$ python3 -q
>>> import numpy as np
>>> from numpy import linalg as LA
>>> np.set_printoptions(precision=3, suppress=True, linewidth=160, floatmode="fixed")
>>> M = np.maximum(np.array([[0, 5],
...     [2, 1],
...     [4, 4],
...     [4, 5],
...     [2, 0],
...     [9, 9],
...     [2, 7],
...     [4, 5],
...     [7, 6],
...     [3, 1],
...     [9, 2],
...     [0, 3],
...     [7, 4],
...     [4, 7],
...     [1, 4],
...     [5, 1],
...     [0, 7],
...     [6, 0],
...     [8, 8],
...     [4, 8],
...     [1, 4],
...     [8, 1],
...     [6, 9],
...     [8, 7],
...     [8, 1],
...     [7, 7],
...     [4, 0],
...     [3, 8],
...     [0, 5],
...     [8, 0],
...     [4, 4],
...     [0, 8],
...     [0, 8],
...     [0, 7],
...     [9, 0]]) @ np.array([[5, 1, 5, -2, 4, 4, 2, 1, -1, -1, 3, 3],
...     [-3, -5, 5, -3, -3, -3, 2, 0, -1, -2, 3, 5]]) + np.array([1, -1, -1, 1, 2, -1, -1, -1, -1, -2, 2, 0]), 0)
>>> M
array([[ 0,  0, 24,  0,  0,  0,  9,  0,  0,  0, 17, 25],
       [ 8,  0, 14,  0,  7,  4,  5,  1,  0,  0, 11, 11],
       [ 9,  0, 39,  0,  6,  3, 15,  3,  0,  0, 26, 32],
       [ 6,  0, 44,  0,  3,  0, 17,  3,  0,  0, 29, 37],
       [11,  1,  9,  0, 10,  7,  3,  1,  0,  0,  8,  6],
       [19,  0, 89,  0, 11,  8, 35,  8,  0,  0, 56, 72],
       [ 0,  0, 44,  0,  0,  0, 17,  1,  0,  0, 29, 41],
       [ 6,  0, 44,  0,  3,  0, 17,  3,  0,  0, 29, 37],
       [18,  0, 64,  0, 12,  9, 25,  6,  0,  0, 41, 51],
       [13,  0, 19,  0, 11,  8,  7,  2,  0,  0, 14, 14],
       [40,  0, 54,  0, 32, 29, 21,  8,  0,  0, 35, 37],
       [ 0,  0, 14,  0,  0,  0,  5,  0,  0,  0, 11, 15],
       [24,  0, 54,  0, 18, 15, 21,  6,  0,  0, 35, 41],
       [ 0,  0, 54,  0,  0,  0, 21,  3,  0,  0, 35, 47],
       [ 0,  0, 24,  0,  0,  0,  9,  0,  0,  0, 17, 23],
       [23,  0, 29,  0, 19, 16, 11,  4,  0,  0, 20, 20],
       [ 0,  0, 34,  0,  0,  0, 13,  0,  0,  0, 23, 35],
       [31,  5, 29,  0, 26, 23, 11,  5,  0,  0, 20, 18],
       [17,  0, 79,  0, 10,  7, 31,  7,  0,  0, 50, 64],
       [ 0,  0, 59,  0,  0,  0, 23,  3,  0,  0, 38, 52],
       [ 0,  0, 24,  0,  0,  0,  9,  0,  0,  0, 17, 23],
       [38,  2, 44,  0, 31, 28, 17,  7,  0,  0, 29, 29],
       [ 4,  0, 74,  0,  0,  0, 29,  5,  0,  0, 47, 63],
       [20,  0, 74,  0, 13, 10, 29,  7,  0,  0, 47, 59],
       [38,  2, 44,  0, 31, 28, 17,  7,  0,  0, 29, 29],
       [15,  0, 69,  0,  9,  6, 27,  6,  0,  0, 44, 56],
       [21,  3, 19,  0, 18, 15,  7,  3,  0,  0, 14, 12],
       [ 0,  0, 54,  0,  0,  0, 21,  2,  0,  0, 35, 49],
       [ 0,  0, 24,  0,  0,  0,  9,  0,  0,  0, 17, 25],
       [41,  7, 39,  0, 34, 31, 15,  7,  0,  0, 26, 24],
       [ 9,  0, 39,  0,  6,  3, 15,  3,  0,  0, 26, 32],
       [ 0,  0, 39,  0,  0,  0, 15,  0,  0,  0, 26, 40],
       [ 0,  0, 39,  0,  0,  0, 15,  0,  0,  0, 26, 40],
       [ 0,  0, 34,  0,  0,  0, 13,  0,  0,  0, 23, 35],
       [46,  8, 44,  0, 38, 35, 17,  8,  0,  0, 29, 27]])
>>> # row 7 repeats row 3
>>> B = M / LA.norm(M, axis=1, keepdims=True)
>>> cov = B @ B.T
>>> (cov - 2 * np.eye(35)).round(6).argmax(axis=1)
array([28,  9, 30,  7, 26, 18, 27,  3, 23, 10, 15,  0,  1, 19, 20, 10, 33, 29,  5, 13, 14, 24, 13,  8, 21, 18, 17,  6,  0, 34,  2, 32, 31, 16, 29])
